In [1]: import numpy as np

In [2]: from numpy import linalg as LA

In [3]: np.set_printoptions(precision=3, suppress=True, linewidth=160, sign=" ")

In [4]: arr = np.load("dump.npy")

In [5]: arr
Out[5]: 
array([[ 1, -1,  1, -1],
       [ 1,  0,  0,  0],
       [ 1,  1,  1,  1],
       [ 1,  2,  4,  8],
       [ 1,  3,  9, 27]])

In [6]: Q = arr.astype(float).copy()

In [7]: for j in range(4):
   ...:     Q[:, j] -= Q[:, :j] @ (Q[:, :j].T @ Q[:, j])
   ...:     Q[:, j] /= LA.norm(Q[:, j])
   ...: 

In [8]: np.round(Q.T @ Q, 3) + 0
Out[8]: 
array([[ 1.,  0.,  0.,  0.],
       [ 0.,  1.,  0.,  0.],
       [ 0.,  0.,  1.,  0.],
       [ 0.,  0.,  0.,  1.]])

In [9]: np.round(Q.T @ arr, 3) + 0
Out[9]: 
array([[  2.236,   2.236,   6.708,  15.652],
       [  0.   ,   3.162,   6.325,  20.239],
       [  0.   ,   0.   ,   3.742,  11.225],
       [  0.   ,   0.   ,   0.   ,   3.795]])

In [10]: Q.round(3) + 0
Out[10]: 
array([[ 0.447, -0.632,  0.535, -0.316],
       [ 0.447, -0.316, -0.267,  0.632],
       [ 0.447,  0.   , -0.535,  0.   ],
       [ 0.447,  0.316, -0.267, -0.632],
       [ 0.447,  0.632,  0.535,  0.316]])

In [11]: t3 = np.stack([arr, -3 * arr, arr[::-1]])

In [12]: np.einsum("bij,cij->bc", t3, t3)
Out[12]: 
array([[  914, -2742,   -34],
       [-2742,  8226,   102],
       [  -34,   102,   914]])

In [13]: (t3 @ arr.T).shape
Out[13]: (3, 5, 5)

In [14]: t3.sum(axis=0)
Out[14]: 
array([[ -1,   5,   7,  29],
       [ -1,   2,   4,   8],
       [ -1,  -1,  -1,  -1],
       [ -1,  -4,  -8, -16],
       [ -1,  -7, -17, -55]])

In [15]: LA.matrix_rank(t3.reshape(3, -1))
Out[15]: np.int64(2)

In [16]: t3.shape
Out[16]: (3, 5, 4)

In [17]: u, g = arr[0], arr[4]

In [18]: u @ g
Out[18]: np.int64(-20)

In [19]: pr = (u @ g) / (u @ u) * u

In [20]: np.round(LA.norm(u + g) ** 2 + LA.norm(u - g) ** 2, 3)
Out[20]: np.float64(1648.0)

In [21]: g - pr
Out[21]: array([ 6., -2., 14., 22.])

In [22]: (g - pr) @ u
Out[22]: np.float64(0.0)

In [23]: Uu, sv, Vt = LA.svd(arr)

In [24]: np.argmax(sv[:-1] / (sv[1:] + 1e-6)) + 1
Out[24]: np.int64(1)

In [25]: sv
Out[25]: array([ 30.076,   2.5  ,   1.558,   0.857])

In [26]: B = Uu[:, :1] @ np.diag(sv[:1]) @ Vt[:1]

In [27]: np.round(np.abs(arr - B).max(), 3)
Out[27]: np.float64(1.224)

In [28]: np.round(LA.norm(arr - B, 2), 3), round(float(sv[1]), 3)
Out[28]: (np.float64(2.5), 2.5)

In [29]: LA.matrix_rank(B)
Out[29]: np.int64(1)

In [30]: rng = np.random.default_rng(56)

In [31]: z = rng.integers(0, 2, 8)

In [32]: J = np.array([[2, 1, -3, 2, -3, 0, -1, -2],
    ...:     [2, -3, 3, 3, -2, -2, 1, 2],
    ...:     [2, -3, -1, -2, -2, -2, -1, 0],
    ...:     [1, -3, 0, 1, -2, 1, 2, 1],
    ...:     [3, 0, 0, 3, 3, 2, 3, 0],
    ...:     [-2, 0, -1, -2, -1, 0, 2, -2],
    ...:     [0, -2, 2, 1, 3, 1, -1, -2],
    ...:     [2, -2, -3, -3, -2, 2, -1, 2]]) * (z[:, None] == z)

In [33]: J
Out[33]: 
array([[ 2,  0, -3,  2,  0,  0,  0,  0],
       [ 0, -3,  0,  0, -2, -2,  1,  2],
       [ 2,  0, -1, -2,  0,  0,  0,  0],
       [ 1,  0,  0,  1,  0,  0,  0,  0],
       [ 0,  0,  0,  0,  3,  2,  3,  0],
       [ 0,  0,  0,  0, -1,  0,  2, -2],
       [ 0, -2,  0,  0,  3,  1, -1, -2],
       [ 0, -2,  0,  0, -2,  2, -1,  2]])

In [34]: (J != 0).astype(int)
Out[34]: 
array([[ 1,  0,  1,  1,  0,  0,  0,  0],
       [ 0,  1,  0,  0,  1,  1,  1,  1],
       [ 1,  0,  1,  1,  0,  0,  0,  0],
       [ 1,  0,  0,  1,  0,  0,  0,  0],
       [ 0,  0,  0,  0,  1,  1,  1,  0],
       [ 0,  0,  0,  0,  1,  0,  1,  1],
       [ 0,  1,  0,  0,  1,  1,  1,  1],
       [ 0,  1,  0,  0,  1,  1,  1,  1]])

In [35]: (LA.matrix_power((J != 0) + (J.T != 0) + np.eye(8), 8) > 0).astype(int)
Out[35]: 
array([[ 1,  0,  1,  1,  0,  0,  0,  0],
       [ 0,  1,  0,  0,  1,  1,  1,  1],
       [ 1,  0,  1,  1,  0,  0,  0,  0],
       [ 1,  0,  1,  1,  0,  0,  0,  0],
       [ 0,  1,  0,  0,  1,  1,  1,  1],
       [ 0,  1,  0,  0,  1,  1,  1,  1],
       [ 0,  1,  0,  0,  1,  1,  1,  1],
       [ 0,  1,  0,  0,  1,  1,  1,  1]])
